$ ipython --no-banner

In [1]: import numpy as np

In [2]: np.set_printoptions(precision=2, suppress=True, linewidth=100, floatmode="fixed")

In [3]: rnd = lambda a: np.round(a, 2) + 0

In [4]: rng = np.random.default_rng(63)

In [5]: m1 = rng.normal(size=(16, 4))

In [6]: m1 = 5 * m1 / np.linalg.norm(m1, axis=1, keepdims=True)

In [7]: rnd(m1)
Out[7]: 
array([[ 1.21,  3.95, -2.82, -0.15],
       [ 2.85,  2.47,  3.25,  0.47],
       [ 1.92,  3.82,  1.49,  2.11],
       [-1.55, -4.71, -0.61, -0.15],
       [ 4.74, -1.51,  0.46,  0.26],
       [ 4.85,  0.86, -0.73,  0.46],
       [ 0.85,  2.38, -1.33,  4.10],
       [ 3.45,  2.36,  2.74, -0.15],
       [-3.50, -1.17, -1.82,  2.83],
       [-2.30,  0.79,  1.38, -4.14],
       [-1.03,  0.45,  4.39, -2.11],
       [ 2.41,  1.17, -2.99,  2.99],
       [ 3.11, -2.66,  2.25,  1.77],
       [-1.97, -4.35,  0.78,  1.24],
       [ 1.73,  2.30,  3.68,  1.79],
       [ 0.28, -0.97,  4.53, -1.86]])

In [8]: Xc = m1 - m1.mean(axis=0)

In [9]: vecs = np.linalg.svd(Xc)[2][:3]

In [10]: A2 = Xc - Xc @ vecs.T @ vecs

In [11]: rnd(np.diag(vecs.T @ vecs))
Out[11]: array([0.90, 0.99, 0.71, 0.39])

In [12]: np.linalg.norm(A2, axis=1).round(6).argmax()
Out[12]: np.int64(14)

In [13]: rnd(A2.std(axis=0))
Out[13]: array([0.46, 0.13, 0.81, 1.17])

In [14]: rnd(np.cov(Xc @ vecs.T, rowvar=False))
Out[14]: 
array([[9.55, 0.00, 0.00],
       [0.00, 7.62, 0.00],
       [0.00, 0.00, 4.51]])

In [15]: C2 = np.cov(m1, rowvar=False)

In [16]: np.argsort(-m1.std(axis=0).round(6), kind="stable")
Out[16]: array([1, 0, 2, 3])

In [17]: rnd(np.median(m1, axis=0))
Out[17]: array([1.47, 0.83, 1.08, 0.47])

In [18]: rnd(m1.std(axis=0))
Out[18]: array([2.46, 2.59, 2.38, 2.03])

In [19]: rnd(np.corrcoef(m1[:, 0], m1[:, 2])[0, 1])
Out[19]: np.float64(0.06)

In [20]: rnd(np.polyfit(m1[:, 0], m1[:, 2], 1))
Out[20]: array([0.06, 0.85])

In [21]: data = np.loadtxt("block1.csv", delimiter=",")

In [22]: data
Out[22]: 
array([[14.00,  5.00,  4.00],
       [ 5.00,  6.00,  2.00],
       [ 4.00,  2.00,  9.00]])

In [23]: np.allclose(data @ data.T, data.T @ data)
Out[23]: True

In [24]: rnd(np.linalg.det(data))
Out[24]: np.float64(459.0)

In [25]: rnd(np.linalg.matrix_power(data, 4))
Out[25]: 
array([[78237.00, 37716.00, 39876.00],
       [37716.00, 18389.00, 19316.00],
       [39876.00, 19316.00, 23105.00]])

In [26]: np.allclose(data, data.T)
Out[26]: True

In [27]: idx = rng.permutation(3)

In [28]: idx
Out[28]: array([0, 2, 1])

In [29]: A2 = data[idx][:, idx]

In [30]: np.trace(A2)
Out[30]: np.float64(29.0)

In [31]: np.diag(A2)
Out[31]: array([14.00,  9.00,  6.00])

In [32]: A2
Out[32]: 
array([[14.00,  4.00,  5.00],
       [ 4.00,  9.00,  2.00],
       [ 5.00,  2.00,  6.00]])

In [33]: rnd(np.linalg.det(A2)), rnd(np.linalg.det(data[idx]))
Out[33]: (np.float64(459.0), np.float64(-459.0))

In [34]: np.allclose(A2, data)
Out[34]: False

In [35]: w, vecs = np.linalg.eig(data)

In [36]: rnd(w)
Out[36]: array([18.51,  6.90,  3.60])

In [37]: rnd(data @ vecs[:, 0] - w[0] * vecs[:, 0])
Out[37]: array([0.00, 0.00, 0.00])

In [38]: W1 = np.array([[4, 2, 1, 0], [0, 4, 4, 3], [5, 3, 1, 3]])

In [39]: b = np.array([1, 1, 3, 3])

In [40]: H = np.maximum(data @ W1 + b, 0)

In [41]: (H > 0).astype(int)
Out[41]: 
array([[1, 1, 1, 1],
       [1, 1, 1, 1],
       [1, 1, 1, 1]])

In [42]: H
Out[42]: 
array([[77.00, 61.00, 41.00, 30.00],
       [31.00, 41.00, 34.00, 27.00],
       [62.00, 44.00, 24.00, 36.00]])

In [43]: Z = np.array([[0, 0, 0], [2, 2, 1], [1, 2, 2], [0, 1, 1]])

In [44]: H @ Z
Out[44]: 
array([[163.00, 234.00, 173.00],
       [116.00, 177.00, 136.00],
       [112.00, 172.00, 128.00]])

In [45]: E = np.loadtxt("data.csv", delimiter=",")

In [46]: E
Out[46]: 
array([[ -7.00,   2.00,   2.00,  -2.00],
       [-12.00,   3.00,   4.00,  -4.00],
       [  0.00,  -6.00,   7.00,   2.00],
       [ -4.00,   2.00,   0.00,  -3.00]])

In [47]: w, vecs = np.linalg.eig(E)

In [48]: rnd(np.sort(np.linalg.eigvals(E.T)))
Out[48]: array([-3.00, -1.00,  1.00,  3.00])

In [49]: rnd(np.sort(np.linalg.eigvals(E @ E)))
Out[49]: array([1.00, 1.00, 9.00, 9.00])

In [50]: rnd(E @ vecs[:, 0] - w[0] * vecs[:, 0])
Out[50]: array([0.00, 0.00, 0.00, 0.00])

In [51]: rnd(np.prod(w))
Out[51]: np.float64(9.0)
